$ python -q
>>> import numpy as np
>>> np.set_printoptions(suppress=True, linewidth=200)
>>> rnd = lambda a: np.round(a, 2) + 0
>>> M = np.loadtxt("test2.csv", delimiter=",")
>>> M
array([[ 0.,  0., -1., -2.],
       [ 0.,  0.,  0.,  1.],
       [-2., -4., -2., -4.],
       [ 0.,  2.,  0.,  2.]])
>>> u, r1 = M[3], M[0]
>>> u @ u
np.float64(8.0)
>>> pr = (u @ r1) / (u @ u) * u
>>> np.linalg.matrix_rank(np.outer(u, r1))
np.int64(1)
>>> r1 - pr
array([ 0.,  1., -1., -1.])
>>> O, vecs = np.linalg.qr(M[:, :3])[0], np.linalg.qr(M[:, 3:])[0]
>>> sig = np.linalg.svd(O.T @ vecs, compute_uv=False)
>>> rnd(sig)
array([0.98])
>>> rnd(np.degrees(np.arccos(sig.clip(0, 1))))
array([11.54])
>>> Y = np.linalg.invert(M)
Traceback (most recent call last):
  File "<python-input-14>", line 1, in <module>
    Y = np.linalg.invert(M)
        ^^^^^^^^^^^^^^^^
AttributeError: module 'numpy.linalg' has no attribute 'invert'
>>> Y = np.linalg.inv(M)
>>> (np.abs(Y) > 1e-9).astype(int)
array([[1, 1, 1, 1],
       [0, 1, 0, 1],
       [1, 1, 0, 0],
       [0, 1, 0, 0]])
>>> np.allclose(Y, M.T)
False
>>> M @ Y
array([[1., 0., 0., 0.],
       [0., 1., 0., 0.],
       [0., 0., 1., 0.],
       [0., 0., 0., 1.]])
>>> rnd(np.linalg.inv(Y))
array([[ 0.,  0., -1., -2.],
       [ 0.,  0.,  0.,  1.],
       [-2., -4., -2., -4.],
       [ 0.,  2.,  0.,  2.]])
>>> Y
array([[ 1. ,  2. , -0.5, -1. ],
       [ 0. , -1. ,  0. ,  0.5],
       [-1. , -2. , -0. , -0. ],
       [ 0. ,  1. ,  0. ,  0. ]])
>>> u = np.array([-2, 1, 0, 2])
>>> Y = M + np.outer(u, np.eye(4)[1])
>>> np.linalg.matrix_rank(np.linalg.inv(Y) - np.linalg.inv(M), tol=1e-8)
np.int64(1)
>>> rnd(np.linalg.det(Y) / np.linalg.det(M)), rnd(1 + np.linalg.solve(M, u)[1])
(np.float64(1.0), np.float64(1.0))
>>> Y
array([[ 0., -2., -1., -2.],
       [ 0.,  1.,  0.,  1.],
       [-2., -4., -2., -4.],
       [ 0.,  4.,  0.,  2.]])
>>> K = np.load("sample6.npy")
>>> rnd(K)
array([[0.33, 0.  , 0.33, 0.33],
       [0.33, 0.33, 0.33, 0.  ],
       [0.  , 0.5 , 0.5 , 0.  ],
       [0.  , 0.  , 0.5 , 0.5 ]])
>>> K @ np.ones(4)
array([1., 1., 1., 1.])
>>> pr = np.eye(4)[0]
>>> for _ in range(5):
...     pr = pr @ K
...     print(pr.round(2))
... 
[0.33 0.   0.33 0.33]
[0.11 0.17 0.44 0.28]
[0.09 0.28 0.45 0.18]
[0.12 0.32 0.44 0.12]
[0.15 0.33 0.43 0.1 ]
>>> np.argsort(-np.linalg.norm(K, axis=0).round(6), kind="stable")[:3]
array([2, 1, 3])
>>> U, sig, vt = np.linalg.svd(K)
>>> vecs = vt[:(sig > 1e-8).sum()]
>>> rng = np.random.default_rng(3333)
>>> vec = K[0] + 5 * K[3] + rng.integers(2) * np.eye(4)[2]
>>> rnd(vec)
array([0.33, 0.  , 2.83, 2.83])
>>> np.linalg.matrix_rank(np.vstack([K, vec]))
np.int64(3)
>>> rnd(vecs.T @ vecs)
array([[ 1.  ,  0.  ,  0.  ,  0.  ],
       [ 0.  ,  0.67,  0.33, -0.33],
       [ 0.  ,  0.33,  0.67,  0.33],
       [ 0.  , -0.33,  0.33,  0.67]])
>>> np.allclose(vecs.T @ vecs @ vec, vec)
True
>>> rnd(np.linalg.norm(vec - vecs.T @ vecs @ vec))
np.float64(0.0)
>>> rnd(np.diag(vecs.T @ vecs))
array([1.  , 0.67, 0.67, 0.67])
